In [1]: import numpy as np

In [2]: from numpy import linalg as LA

In [3]: np.set_printoptions(precision=4, suppress=True, linewidth=120)

In [4]: A = np.loadtxt("m.csv", delimiter=",")

In [5]: A
Out[5]: 
array([[ 1.   ,  0.   ,  0.   ,  0.   ,  0.   ,  0.   ],
       [ 0.   ,  1.   ,  0.   ,  0.   ,  0.   ,  0.   ],
       [ 0.   ,  0.   ,  0.866,  0.   ,  0.   , -0.5  ],
       [ 0.   ,  0.   ,  0.   ,  1.   ,  0.   ,  0.   ],
       [ 0.   ,  0.   ,  0.   ,  0.   ,  1.   ,  0.   ],
       [ 0.   ,  0.   ,  0.5  ,  0.   ,  0.   ,  0.866]])

In [6]: # 5 groups of indices that never mix

In [7]: print((LA.matrix_power((A != 0) + (A.T != 0) + np.eye(6), 6) > 0).astype(int))
[[1 0 0 0 0 0]
 [0 1 0 0 0 0]
 [0 0 1 0 0 1]
 [0 0 0 1 0 0]
 [0 0 0 0 1 0]
 [0 0 1 0 0 1]]

In [8]: A @ A
Out[8]: 
array([[ 1.   ,  0.   ,  0.   ,  0.   ,  0.   ,  0.   ],
       [ 0.   ,  1.   ,  0.   ,  0.   ,  0.   ,  0.   ],
       [ 0.   ,  0.   ,  0.5  ,  0.   ,  0.   , -0.866],
       [ 0.   ,  0.   ,  0.   ,  1.   ,  0.   ,  0.   ],
       [ 0.   ,  0.   ,  0.   ,  0.   ,  1.   ,  0.   ],
       [ 0.   ,  0.   ,  0.866,  0.   ,  0.   ,  0.5  ]])

In [9]: rng = np.random.default_rng(28)

In [10]: lab = rng.permutation(6)

In [11]: lab
Out[11]: array([1, 4, 3, 2, 5, 0])

In [12]: B = A[lab][:, lab]

In [13]: np.sort(np.abs(LA.eigvals(B)))
Out[13]: array([1., 1., 1., 1., 1., 1.])

In [14]: np.diag(B)
Out[14]: array([1.   , 1.   , 1.   , 0.866, 0.866, 1.   ])

In [15]: B
Out[15]: 
array([[ 1.   ,  0.   ,  0.   ,  0.   ,  0.   ,  0.   ],
       [ 0.   ,  1.   ,  0.   ,  0.   ,  0.   ,  0.   ],
       [ 0.   ,  0.   ,  1.   ,  0.   ,  0.   ,  0.   ],
       [ 0.   ,  0.   ,  0.   ,  0.866, -0.5  ,  0.   ],
       [ 0.   ,  0.   ,  0.   ,  0.5  ,  0.866,  0.   ],
       [ 0.   ,  0.   ,  0.   ,  0.   ,  0.   ,  1.   ]])

In [16]: round(float(LA.det(B)), 4), np.round(LA.det(A[lab]), 4)
Out[16]: (1.0, np.float64(1.0))

In [17]: np.sort(LA.eigvals(B).real)
Out[17]: array([0.866, 0.866, 1.   , 1.   , 1.   , 1.   ])

In [18]: (B != 0).astype(int)
Out[18]: 
array([[1, 0, 0, 0, 0, 0],
       [0, 1, 0, 0, 0, 0],
       [0, 0, 1, 0, 0, 0],
       [0, 0, 0, 1, 1, 0],
       [0, 0, 0, 1, 1, 0],
       [0, 0, 0, 0, 0, 1]])

In [19]: m1 = np.load("layer11.npy")

In [20]: m1
Out[20]: 
array([[-1.2123,  3.5128, -2.3267, -2.3674],
       [ 0.9646, -2.8431,  1.9438,  1.8741],
       [ 0.1989, -0.8281,  0.4716,  0.5916],
       [ 1.0732, -3.1168,  2.0826,  2.0369],
       [ 1.928 , -5.7866,  3.9312,  3.7685],
       [ 0.1037, -0.2653,  0.1245,  0.0548],
       [-1.1545,  3.5029, -2.2614, -2.2989],
       [-2.1506,  6.5143, -4.2119, -4.2911],
       [ 1.7616, -5.4682,  3.7164,  3.6526],
       [-0.1899,  0.5787, -0.3698, -0.4409],
       [-0.4894,  1.3945, -1.048 , -0.933 ],
       [ 1.2285, -3.8791,  2.5688,  2.6547],
       [-0.5183,  1.4646, -1.0008, -1.0673],
       [ 0.1955, -0.7411,  0.3921,  0.4407]])

In [21]: proj = m1 @ LA.solve(m1.T @ m1, m1.T)

In [22]: print(np.round(np.trace(proj), 4))
4.0

In [23]: print(proj @ m1[:, 1])
[ 3.5128 -2.8431 -0.8281 -3.1168 -5.7866 -0.2653  3.5029  6.5143 -5.4682  0.5787  1.3945 -3.8791  1.4646 -0.7411]

In [24]: np.allclose(proj @ proj, proj)
Out[24]: True

In [25]: np.round(LA.eigvalsh(proj), 4) + 0
Out[25]: array([0., 0., 0., 0., 0., 0., 0., 0., 0., 0., 1., 1., 1., 1.])

In [26]: d = LA.norm(m1[:, None] - m1[None], axis=-1)

In [27]: LA.matrix_rank(d ** 2)
Out[27]: np.int64(6)

In [28]: d.mean(axis=1).argmax()
Out[28]: np.int64(7)

In [29]: d[10].round(6).argsort(kind="stable")[:4]
Out[29]: array([10, 12,  9,  5])

In [30]: d[:5, :5]
Out[30]: 
array([[ 0.    ,  9.0202,  6.1173,  9.3816, 13.1587],
       [ 9.0202,  0.    ,  2.9084,  0.364 ,  4.1389],
       [ 6.1173,  2.9084,  0.    ,  3.2691,  7.0454],
       [ 9.3816,  0.364 ,  3.2691,  0.    ,  3.7781],
       [13.1587,  4.1389,  7.0454,  3.7781,  0.    ]])

In [31]: d.shape
Out[31]: (14, 14)

In [32]: print(np.flatnonzero(d[10] < d.mean() / 2))
[ 5  9 10 12]

In [33]: Q, V = LA.qr(m1[:, :2])[0], LA.qr(m1[:, 2:])[0]

In [34]: sv = LA.svd(Q.T @ V, compute_uv=False)

In [35]: print(sv)
[0.9998 0.4409]

In [36]: (sv > 0.9).sum()
Out[36]: np.int64(1)

In [37]: G = np.cov(m1, rowvar=False)

In [38]: np.median(m1, axis=0)
Out[38]: array([ 0.1496, -0.5032,  0.2583,  0.2477])

In [39]: np.argwhere(np.triu(np.abs(np.corrcoef(m1.T)) > 0.8, 1))
Out[39]: 
array([[0, 1],
       [0, 2],
       [0, 3],
       [1, 2],
       [1, 3],
       [2, 3]])

In [40]: print(np.corrcoef(m1.T))
[[ 1.     -0.9995  0.9995  0.999 ]
 [-0.9995  1.     -0.9995 -0.9997]
 [ 0.9995 -0.9995  1.      0.9994]
 [ 0.999  -0.9997  0.9994  1.    ]]

In [41]: data = np.load("block14.npy")

In [42]: data
Out[42]: 
array([[ 0.9396, -2.3241,  1.648 ],
       [-0.6487, -0.4057, -2.9008],
       [-0.7471,  0.0291, -2.9053],
       [ 0.9631, -1.8418,  2.1634],
       [-0.3624,  2.7946,  1.029 ],
       [ 0.7183, -2.8997,  0.2753],
       [-0.3263, -1.4876, -2.5847],
       [-0.9403,  2.3183, -1.6557],
       [-0.8133,  2.7903, -0.7436],
       [ 0.8463, -0.5688,  2.8214],
       [-0.0271,  2.3074,  1.9171],
       [-0.6655, -0.3364, -2.9058],
       [-0.9167,  2.4754, -1.4255],
       [-0.9314,  1.2361, -2.5699],
       [-0.0362, -2.1836, -2.0568],
       [-0.1933, -1.8338, -2.3664],
       [-0.2138,  2.6151,  1.4546],
       [ 0.0004, -2.2563, -1.9771],
       [ 0.9243, -2.4325,  1.4928],
       [ 0.7928, -2.8229,  0.6345],
       [-0.9595,  2.0634, -1.9549],
       [-0.7919,  0.2557, -2.8823],
       [ 0.8197, -2.7787,  0.7791],
       [ 0.175 ,  1.8778,  2.3331],
       [-0.9603,  1.6911, -2.2843],
       [ 0.7821, -0.2045,  2.889 ],
       [-0.5244, -0.8722, -2.8221],
       [-0.8935,  2.5802, -1.2428]])

In [43]: G = np.cov(data, rowvar=False)

In [44]: print(np.polyfit(data[:, 2], data[:, 0], 1))
[0.2662 0.0081]

In [45]: print(np.argwhere(np.triu(np.abs(np.corrcoef(data.T)) > 0.8, 1)))
[]

In [46]: np.corrcoef(data.T)
Out[46]: 
array([[ 1.    , -0.6791,  0.7677],
       [-0.6791,  1.    , -0.0509],
       [ 0.7677, -0.0509,  1.    ]])

In [47]: print(np.argsort(-data.std(axis=0).round(6), kind="stable"))
[2 1 0]

In [48]: round(float(np.corrcoef(data[:, 2], data[:, 0])[0, 1]), 4)
Out[48]: 0.7677

In [49]: cen = data - data.mean(axis=0)

In [50]: V = LA.svd(cen)[2][:2]

In [51]: B = cen - cen @ V.T @ V

In [52]: (cen @ V.T).std(axis=0)
Out[52]: array([2.1875, 1.9683])

In [53]: np.round(LA.norm(B) / LA.norm(cen), 4)
Out[53]: np.float64(0.0)

In [54]: LA.norm(B, axis=1).round(6).argmax()
Out[54]: np.int64(0)

In [55]: np.diag(V.T @ V)
Out[55]: array([0.1031, 0.9552, 0.9417])

In [56]: print(np.round(np.cov(cen @ V.T, rowvar=False), 4) + 0)
[[4.9624 0.    ]
 [0.     4.0179]]

In [57]: lab = data[:, 1] > np.median(data[:, 1])

In [58]: f = data[lab].mean(axis=0) - data[~lab].mean(axis=0)

In [59]: print(np.argsort(-np.abs(f).round(6), kind="stable"))
[1 0 2]

In [60]: np.round((((data - data.mean(axis=0)) @ f > 0) == lab).mean(), 4)
Out[60]: np.float64(0.9643)

In [61]: cen = data - data.mean(axis=0)

In [62]: Uu, sv, Vh = LA.svd(cen, full_matrices=False)

In [63]: sv.round(4) + 0
Out[63]: array([11.5752, 10.4155,  0.    ])

In [64]: Vh[0] * np.sign(Vh[0, np.abs(Vh[0]).argmax()])
Out[64]: array([ 0.3211, -0.6318,  0.7055])

In [65]: np.searchsorted(np.cumsum(sv ** 2) / (sv ** 2).sum(), 0.9) + 1
Out[65]: np.int64(2)

In [66]: print(LA.matrix_rank(cen))
2

In [67]: np.round(sv ** 2 / (sv ** 2).sum(), 4) + 0
Out[67]: array([0.5526, 0.4474, 0.    ])

In [68]: Z = np.array([[1.5, 0.0, -1.7, 0.1, 0.7], [0.5, 0.0, 1.6, 0.5, -0.2]])

In [69]: mat = np.array([[-2, -2],
    ...:     [-1, -3],
    ...:     [-3, 0],
    ...:     [2, 0],
    ...:     [-1, -2],
    ...:     [1, 2],
    ...:     [-2, 1],
    ...:     [-3, 1],
    ...:     [1, 2],
    ...:     [-1, 1],
    ...:     [-2, -2]]) @ Z + 0.05 * rng.normal(size=(11, 5))

In [70]: mat
Out[70]: 
array([[-4.0262,  0.0146,  0.2464, -1.2005, -1.059 ],
       [-2.9795, -0.023 , -3.0502, -1.6168, -0.0647],
       [-4.5581,  0.0856,  5.0598, -0.3287, -2.0823],
       [ 3.117 , -0.0033, -3.3892,  0.0879,  1.4458],
       [-2.5155,  0.0343, -1.413 , -1.1831, -0.3169],
       [ 2.5608,  0.0701,  1.5187,  1.0505,  0.2594],
       [-2.5375,  0.0109,  5.0247,  0.3088, -1.5924],
       [-3.9821, -0.0395,  6.7015,  0.0996, -2.3422],
       [ 2.538 ,  0.0244,  1.5641,  1.0201,  0.3386],
       [-1.0526,  0.034 ,  3.1987,  0.3618, -0.9185],
       [-4.0842, -0.0525,  0.297 , -1.1489, -0.982 ]])

In [71]: x = np.array([0, 3, 2, -3, 0])

In [72]: y = mat @ x

In [73]: np.round(LA.solve(mat.T @ mat, mat.T @ y), 4) + 0
Out[73]: array([ 0.,  3.,  2., -3.,  0.])

In [74]: np.round(LA.pinv(mat) @ mat, 4) + 0
Out[74]: 
array([[1., 0., 0., 0., 0.],
       [0., 1., 0., 0., 0.],
       [0., 0., 1., 0., 0.],
       [0., 0., 0., 1., 0.],
       [0., 0., 0., 0., 1.]])

In [75]: np.round(LA.lstsq(mat, y)[0], 4) + 0
Out[75]: array([ 0.,  3.,  2., -3.,  0.])

In [76]: y = y + 0.02 * rng.normal(size=11)

In [77]: print(y)
[ 4.1298 -1.3289 11.3527 -7.0015  0.836   0.111   9.1474 12.988   0.1527  5.4077  3.887 ]

In [78]: beta, *_ = LA.lstsq(mat, y)

In [79]: print([round(float(LA.norm(LA.solve(mat.T @ mat + lam * np.eye(5), mat.T @ y))), 2) for lam in (0, 1, 10, 100)])
[4.79, 1.58, 1.5, 1.05]

In [80]: beta.round()
Out[80]: array([ 0.,  3.,  2., -3.,  0.])

In [81]: beta
Out[81]: array([ 0.038 ,  2.9613,  2.0462, -3.1622,  0.0594])

In [82]: K = np.load("out12.npy")

In [83]: K
Out[83]: 
array([[ 5, -1,  7,  5,  1],
       [ 2, -4,  2,  1,  4],
       [ 0, -3,  8,  4,  3],
       [ 7, -2,  1,  1,  2],
       [ 4, -4,  4,  7,  4],
       [ 9, -7,  5,  7,  7]])

In [84]: # null space of dimension 1

In [85]: Uu, sv, Vh = LA.svd(K)

In [86]: print(np.argmax(sv[:-1] / (sv[1:] + 1e-6)) + 1)
4

In [87]: B = Uu[:, :4] @ np.diag(sv[:4]) @ Vh[:4]

In [88]: LA.matrix_rank(B)
Out[88]: np.int64(4)

In [89]: G = K.T @ K

In [90]: np.trace(G), (K ** 2).sum()
Out[90]: (np.int64(665), np.int64(665))

In [91]: np.allclose(G, G.T)
Out[91]: True

In [92]: (K @ K.T).shape
Out[92]: (6, 6)

In [93]: np.round(LA.svd(K, compute_uv=False) ** 2, 4) + 0
Out[93]: array([561.3881,  64.1712,  28.684 ,  10.7568,   0.    ])

In [94]: G
Out[94]: 
array([[ 175, -106,  107,  125,  106],
       [-106,   95,  -92, -100,  -95],
       [ 107,  -92,  159,  133,   92],
       [ 125, -100,  133,  141,  100],
       [ 106,  -95,   92,  100,   95]])

In [95]: np.round(LA.eigvalsh(G)[::-1], 4) + 0
Out[95]: array([561.3881,  64.1712,  28.684 ,  10.7568,   0.    ])

In [96]: np.diag(G)
Out[96]: array([175,  95, 159, 141,  95])

In [97]: w, V = LA.eigh(G)

In [98]: x = np.array([1, 1, 1, 2, 1])

In [99]: V * np.abs(w) @ V.T
Out[99]: 
array([[ 175., -106.,  107.,  125.,  106.],
       [-106.,   95.,  -92., -100.,  -95.],
       [ 107.,  -92.,  159.,  133.,   92.],
       [ 125., -100.,  133.,  141.,  100.],
       [ 106.,  -95.,   92.,  100.,   95.]])

In [100]: V * np.maximum(w, 0) @ V.T
Out[100]: 
array([[ 175., -106.,  107.,  125.,  106.],
       [-106.,   95.,  -92., -100.,  -95.],
       [ 107.,  -92.,  159.,  133.,   92.],
       [ 125., -100.,  133.,  141.,  100.],
       [ 106.,  -95.,   92.,  100.,   95.]])

In [101]: rank = LA.matrix_rank(K)

In [102]: rank
Out[102]: np.int64(4)

In [103]: null = LA.svd(K)[2][rank:].T

In [104]: np.allclose(K @ null, 0)
Out[104]: True

In [105]: null.shape
Out[105]: (5, 1)

In [106]: J = np.load("data.npy")

In [107]: print(J)
[[  0.8804  -6.2586   8.3453 -13.6186   1.0228 -16.3125]
 [ -4.992  -26.1306 -13.5029  -0.7022  -0.3715   2.7789]
 [  2.7681  -6.9091   9.2263 -11.3713   3.0435 -18.0372]
 [ -4.8717 -26.5294 -12.8816  -0.041    0.1578   4.4728]
 [  5.9196  -0.3917  12.9115  12.7486  -3.7883   8.5139]
 [ -2.5026 -26.8887 -13.9788  -1.3936   0.3226   0.9092]
 [  5.2246   1.2791  12.9493  16.1091  -4.3444   7.3769]
 [ -3.0094 -28.4284 -14.3546   0.2901   0.4675   1.7177]
 [ -0.1285  -6.4378  10.4544 -11.813    2.1316 -18.3856]
 [ -3.435  -26.8072 -14.37    -2.3383  -1.8232   1.3528]
 [  6.149    0.707   12.553   14.8091  -3.6937   4.5955]
 [  4.2662   0.7415  13.2112  17.1333  -5.5499   7.6381]
 [  5.6998   1.9389  11.5863  16.2487  -2.3765   6.1781]
 [  5.3131  -0.0724  11.9497  16.4312  -4.0594   6.6115]
 [ -3.8411 -27.4333 -14.0916  -0.9846  -1.2517   2.1194]
 [ -5.3282 -26.4658 -13.111   -1.2549   0.4014   2.3059]
 [  5.5884   0.9693  14.3245  16.399   -4.558    6.886 ]
 [ -2.7755 -26.7945 -13.486    0.205   -0.2752   1.697 ]]

In [108]: cen = J - J.mean(axis=0)

In [109]: V = LA.svd(cen)[2][:3]

In [110]: B = cen - cen @ V.T @ V

In [111]: (cen @ V.T).std(axis=0)
Out[111]: array([19.6794, 12.0116,  1.2253])

In [112]: np.round(np.cov(cen @ V.T, rowvar=False), 4) + 0
Out[112]: 
array([[410.0589,   0.    ,   0.    ],
       [  0.    , 152.7651,   0.    ],
       [  0.    ,   0.    ,   1.5897]])
